$ ipython --no-banner

In [1]: import numpy as np

In [2]: np.set_printoptions(precision=2, suppress=True, linewidth=140, floatmode="fixed")

In [3]: r0 = np.array([3, -2, -3, -2, -1])

In [4]: rng = np.random.default_rng(3244)

In [5]: A = np.outer(rng.normal(size=30), r0) + 0.05 * rng.normal(size=(30, 5))

In [6]: print(A)
[[-2.79  1.89  2.76  1.89  1.00]
 [ 3.07 -2.07 -3.03 -2.12 -1.03]
 [ 0.73 -0.58 -0.74 -0.46 -0.26]
 [ 4.31 -2.82 -4.18 -2.87 -1.52]
 [ 2.05 -1.43 -2.14 -1.41 -0.75]
 [-2.12  1.29  2.15  1.46  0.73]
 [ 5.02 -3.34 -4.93 -3.30 -1.69]
 [ 1.37 -0.89 -1.41 -0.88 -0.45]
 [ 2.33 -1.46 -2.25 -1.57 -0.79]
 [-2.80  1.84  2.92  1.92  0.90]
 [ 1.88 -1.25 -1.96 -1.22 -0.60]
 [-1.72  1.13  1.75  1.12  0.51]
 [ 2.44 -1.67 -2.46 -1.61 -0.78]
 [ 2.27 -1.59 -2.29 -1.50 -0.63]
 [ 0.19 -0.19 -0.28 -0.12 -0.02]
 [ 2.18 -1.55 -2.28 -1.52 -0.76]
 [-1.15  0.66  1.06  0.62  0.35]
 [-4.94  3.34  4.93  3.30  1.69]
 [ 0.38 -0.16 -0.34 -0.31 -0.07]
 [-1.34  0.90  1.24  0.83  0.47]
 [-2.40  1.51  2.39  1.54  0.81]
 [ 1.88 -1.19 -1.76 -1.21 -0.60]
 [ 0.85 -0.51 -0.74 -0.55 -0.29]
 [-2.90  1.92  3.04  1.96  0.99]
 [-0.55  0.48  0.65  0.42  0.26]
 [-5.95  4.03  5.96  4.09  1.96]
 [ 3.44 -2.28 -3.29 -2.36 -1.20]
 [ 0.93 -0.63 -0.93 -0.64 -0.29]
 [ 2.55 -1.67 -2.59 -1.75 -0.87]
 [-2.29  1.37  2.25  1.50  0.72]]

In [7]: print(np.abs(np.linalg.svd(A)[2][-1]))
[0.17 0.14 0.35 0.50 0.76]

In [8]: print([round(float(x), 2) for x in np.linalg.svd(A, compute_uv=False)[:3]])
[25.33, 0.33, 0.31]

In [9]: Ac = A - A.mean(axis=0)

In [10]: U, sig, Vh = np.linalg.svd(Ac, full_matrices=False)

In [11]: print((np.sign(U[:, 0]) == np.sign(U[0, 0])).astype(int))
[1 0 0 0 0 1 0 0 0 1 0 1 0 0 1 0 1 1 0 1 1 0 0 1 1 1 0 0 0 1]

In [12]: print(Vh[0] * np.sign(Vh[0, np.abs(Vh[0]).argmax()]))
[ 0.58 -0.38 -0.58 -0.39 -0.19]

In [13]: print(sig)
[25.23  0.33  0.30  0.23  0.20]

In [14]: W = np.array([[1, 8, 9, 1], [3, 0, 4, 2], [6, 6, 2, 8], [8, 9, 5, 5], [7, 0, 1, 3]])

In [15]: b = np.array([1, 1, 2, 1])

In [16]: hid = np.maximum(A @ W + b, 0)

In [17]: print((hid > 0).astype(int))
[[1 1 1 1]
 [0 0 1 0]
 [0 0 1 0]
 [0 0 1 0]
 [0 0 1 0]
 [1 1 1 1]
 [0 0 1 0]
 [0 0 1 0]
 [0 0 1 0]
 [1 1 1 1]
 [0 0 1 0]
 [1 1 1 1]
 [0 0 1 0]
 [0 0 1 0]
 [0 0 1 0]
 [0 0 1 0]
 [1 1 0 1]
 [1 1 0 1]
 [0 0 1 0]
 [1 1 1 1]
 [1 1 0 1]
 [0 0 1 0]
 [0 0 1 0]
 [1 1 1 1]
 [1 1 1 1]
 [1 1 0 1]
 [0 0 1 0]
 [0 0 1 0]
 [0 0 1 0]
 [1 1 0 1]]

In [18]: cent = np.array([[-8, -7], [-1, 2], [9, 2], [-9, 0]])

In [19]: print(W @ cent)
[[  56   27]
 [  -6  -13]
 [-108  -26]
 [ -73  -28]
 [ -74  -47]]

In [20]: print((hid @ cent).round(6).argmax(axis=1))
[1 0 0 0 0 1 0 0 0 1 0 1 0 0 0 0 1 1 0 1 1 0 0 1 1 1 0 0 0 1]

In [21]: J = np.loadtxt("sample16.csv", delimiter=",")

In [22]: print(J)
[[ 17.00   0.00  12.00  14.00   9.00  -5.00  23.00  -8.00  25.00 -15.00  -9.00]
 [  0.00  17.00 -14.00  -5.00  -2.00   3.00  -7.00 -19.00 -15.00 -25.00 -15.00]
 [ 12.00 -14.00  20.00  14.00   8.00  -6.00  22.00  10.00  30.00  10.00   6.00]
 [ 14.00  -5.00  14.00  13.00   8.00  -5.00  21.00  -1.00  25.00  -5.00  -3.00]
 [  9.00  -2.00   8.00   8.00   5.00  -3.00  13.00  -2.00  15.00  -5.00  -3.00]
 [ -5.00   3.00  -6.00  -5.00  -3.00   2.00  -8.00  -1.00 -10.00   0.00   0.00]
 [ 23.00  -7.00  22.00  21.00  13.00  -8.00  34.00  -3.00  40.00 -10.00  -6.00]
 [ -8.00 -19.00  10.00  -1.00  -2.00  -1.00  -3.00  25.00   5.00  35.00  21.00]
 [ 25.00 -15.00  30.00  25.00  15.00 -10.00  40.00   5.00  50.00   0.00   0.00]
 [-15.00 -25.00  10.00  -5.00  -5.00   0.00 -10.00  35.00   0.00  50.00  30.00]
 [ -9.00 -15.00   6.00  -3.00  -3.00   0.00  -6.00  21.00   0.00  30.00  18.00]]

In [23]: print(np.unique(J.round(6), axis=0).shape)
(11, 11)

In [24]: print(round(float(np.trace(np.linalg.pinv(J) @ J)), 2))
2.0

In [25]: np.linalg.inv(J)
LinAlgError: Singular matrix


In [26]: Ac = A - A.mean(axis=0)

In [27]: evecs = np.linalg.svd(Ac)[2][:1]

In [28]: other = Ac - Ac @ evecs.T @ evecs

In [29]: print(np.diag(evecs.T @ evecs))
[0.33 0.15 0.33 0.15 0.04]

In [30]: print(np.cov(Ac @ evecs.T, rowvar=False))
21.957294257094873

In [31]: print(other.std(axis=0))
[0.04 0.05 0.04 0.04 0.05]

In [32]: print(round(float(np.linalg.norm(other) / np.linalg.norm(Ac)), 2))
0.02

In [33]: print(np.linalg.norm(other, axis=1).round(6).argmax())
13

In [34]: z = rng.permutation(11)

In [35]: print(z)
[ 8 10  0  9  7  3  6  5  1  4  2]

In [36]: other = J[z][:, z]

In [37]: print(np.diag(other))
[50.00 18.00 17.00 50.00 25.00 13.00 34.00  2.00 17.00  5.00 20.00]

In [38]: print(round(float(np.linalg.det(other)), 2), round(np.linalg.det(J[z]), 2))
-0.0 0.0

In [39]: M = np.load("block5.npy")

In [40]: print(M)
[[ 1.00  2.00  0.00  2.00  0.00  1.00 -1.00  1.00  2.00  2.00 -3.00]
 [ 1.00  0.00  0.00  1.00  2.00  0.00  3.00  3.00  3.00  3.00  3.00]
 [ 1.00  2.00  2.00  1.00  0.00  2.00  2.00  2.00  3.00  3.00 -1.00]
 [ 0.00  0.00  2.00  2.00  1.00 -2.00  1.00  2.00  3.00 -1.00 -3.00]
 [ 0.00  1.00  1.00  0.00  1.00  1.00  0.00  1.00 -1.00 -2.00  2.00]
 [ 0.00  0.00  0.00  0.00  0.00  4.00  1.00  0.00  3.00 -2.00 -2.00]
 [ 0.00  0.00  0.00  0.00  0.00  2.00  5.00  5.00  5.00  2.00 -3.00]
 [ 0.00  0.00  0.00  0.00  0.00 -2.00 -2.00 -3.00  2.00  1.00 -2.00]
 [ 0.00  0.00  0.00  0.00  0.00  0.00  2.00  5.00  5.00 -1.00  1.00]
 [ 0.00  0.00  0.00  0.00  0.00 -4.00  3.00  3.00  0.00 -5.00  3.00]
 [ 0.00  0.00  0.00  0.00  0.00 -3.00 -2.00 -3.00  4.00  2.00 -3.00]]

In [41]: U, sig, Vh = np.linalg.svd(M)

In [42]: print(np.argmax(sig[:-1] / (sig[1:] + 1e-6)) + 1)
10

In [43]: other = U[:, :10] @ np.diag(sig[:10]) @ Vh[:10]

In [44]: print(round(np.abs(M - other).max(), 2))
0.01

In [45]: print(np.linalg.matrix_rank(M, rtol=0.05))
10

In [46]: print(other.round(2) + 0)
[[ 1.00  2.00  0.00  2.00  0.00  1.00 -1.00  1.00  2.00  2.00 -3.00]
 [ 1.00  0.00  0.00  1.00  2.00  0.00  3.00  3.00  3.00  3.00  3.00]
 [ 1.00  2.00  2.00  1.00  0.00  2.00  2.00  2.00  3.00  3.00 -1.00]
 [ 0.00  0.00  2.00  2.00  1.00 -2.00  1.00  2.00  3.00 -1.00 -3.00]
 [ 0.00  1.00  1.00  0.00  1.00  1.00  0.00  1.00 -1.00 -2.00  2.00]
 [ 0.00  0.00  0.00  0.00  0.00  4.00  1.00  0.00  3.00 -2.00 -2.00]
 [ 0.00  0.00  0.00  0.00  0.00  2.00  5.00  5.00  5.00  2.00 -3.00]
 [-0.01  0.00  0.00  0.00  0.00 -2.00 -2.00 -3.00  2.00  1.00 -2.00]
 [ 0.00  0.00  0.00  0.00  0.00  0.00  2.00  5.00  5.00 -1.00  1.00]
 [ 0.00  0.00  0.00  0.00  0.00 -4.00  3.00  3.00  0.00 -5.00  3.00]
 [ 0.00  0.00  0.00  0.00  0.00 -3.00 -2.00 -3.00  4.00  2.00 -3.00]]

In [47]: print(np.round(np.linalg.norm(M - other, 2), 2), round(float(sig[10]), 2))
0.01 0.01

In [48]: print(np.round(np.linalg.det(M), 2))
-10752.0

In [49]: print(np.sort(np.abs(np.linalg.eigvals(M))))
[0.06 1.35 1.37 1.66 1.66 3.45 4.53 4.71 6.90 6.90 9.77]

In [50]: np.linalg.determinant(M)
AttributeError: module 'numpy.linalg' has no attribute 'determinant'


In [51]: print(M @ M)
[[  3.00   2.00   4.00   8.00   6.00  -2.00  17.00  28.00  12.00 -15.00  13.00]
 [  1.00   4.00   4.00   4.00   3.00 -20.00  18.00  26.00  51.00  -6.00 -14.00]
 [  5.00   6.00   6.00   8.00   5.00   2.00  35.00  44.00  48.00  -5.00  -1.00]
 [  2.00   5.00   9.00   6.00   3.00   4.00  14.00  29.00  17.00   6.00   0.00]
 [  2.00   3.00   3.00   2.00   3.00   7.00  -8.00 -14.00  13.00  18.00 -13.00]
 [  0.00   0.00   0.00   0.00   0.00  32.00  13.00  20.00  24.00  -3.00  -8.00]
 [  0.00   0.00   0.00   0.00   0.00   9.00  39.00  50.00  54.00 -10.00  -9.00]
 [  0.00   0.00   0.00   0.00   0.00  -4.00   5.00  18.00 -20.00 -14.00  27.00]
 [  0.00   0.00   0.00   0.00   0.00  -5.00   5.00  14.00  49.00  11.00 -17.00]
 [  0.00   0.00   0.00   0.00   0.00  -5.00 -16.00 -18.00  21.00  48.00 -31.00]
 [  0.00   0.00   0.00   0.00   0.00  -9.00  13.00  34.00 -17.00 -21.00  37.00]]

In [52]: print(np.trace(M))
9.0

In [53]: print(np.allclose(M, M.T))
False

In [54]: print(M[7] @ M[4])
-13.0

In [55]: print(round(float(np.linalg.norm(M, "nuc")), 2))
55.87

In [56]: print(round(float(np.linalg.norm(M) ** 2 / np.linalg.norm(M, 2) ** 2), 2))
2.32

In [57]: print(np.round(np.linalg.norm(M[7], 1), 2), np.round(np.linalg.norm(M[7], np.inf), 2))
12.0 3.0

In [58]: print(np.linalg.norm(M, axis=0))
[ 1.73  3.00  3.00  3.16  2.45  7.68  7.87  9.80 10.54  8.12  8.25]

In [59]: np.linalg.norm(M, axis=2)
AxisError: axis 2 is out of bounds for array of dimension 2


In [60]: E = np.load("case15.npy")

In [61]: print(E)
[[ -3   0   0   3  -1   2]
 [ -5   2   2   3   2   1]
 [ -6   2   4   3   5   0]
 [ -9   5   4   6   2   2]
 [-10   6   3   6  -1   0]
 [ -8   6   6   6  -2   1]
 [-10   7   9   3  -4  -1]
 [-10   8   9   6  -3  -3]
 [-11   6  10   8  -4   0]
 [-14   6  13   8  -2   2]
 [-13   5  15  11  -5  -1]
 [-16   2  16   9  -8  -4]
 [-17   4  13   8  -8  -5]
 [-19   6  12   8  -7  -8]
 [-21   9  11   6  -4 -10]
 [-21   9   8   7  -4  -9]
 [-19   6   5   6  -3  -7]
 [-21   4   7   7  -3  -6]
 [-19   6  10   9  -3  -3]
 [-22   9  13  12  -2  -5]
 [-22  11  13   9  -5  -2]
 [-23  10  10   7  -2  -1]
 [-26  13  12   6  -4   0]
 [-27  12  13   4  -3   2]
 [-29  10  12   6  -1   2]
 [-28   9  10   9  -2   2]
 [-31  10  12   9  -1   0]
 [-33   7  11  12   0  -2]
 [-33   9  13   9  -2  -3]
 [-30   6  14  12   0  -3]
 [-33   6  16  13   1  -2]
 [-35   8  14  15   4  -1]
 [-35   7  13  12   5  -4]
 [-34  10  10   9   5  -7]
 [-37   7  10   8   4  -7]
 [-40   7   7   7   5  -8]
 [-37   9   8   7   5  -5]
 [-36   8  11   8   7  -3]
 [-38   5  10  11   9  -1]
 [-35   2  11  11   8  -3]
 [-35   3  12  12   5  -2]
 [-33   5  11   9   4  -5]
 [-35   5  12   8   4  -4]
 [-36   6  14   9   7  -5]
 [-34   6  13  12   9  -6]
 [-36   9  15  11  11  -4]
 [-33  12  12  13  10  -2]]

In [62]: Ac = (E - E.mean(axis=0)) / E.std(axis=0)

In [63]: print(Ac.std(axis=0))
[1.00 1.00 1.00 1.00 1.00 1.00]

In [64]: b = np.linalg.lstsq(np.delete(Ac, 0, axis=1), Ac[:, 0])[0]

In [65]: print(round(1 - np.var(Ac[:, 0] - np.delete(Ac, 0, axis=1) @ b), 2))
0.76

In [66]: print(np.abs(b).argmax())
3
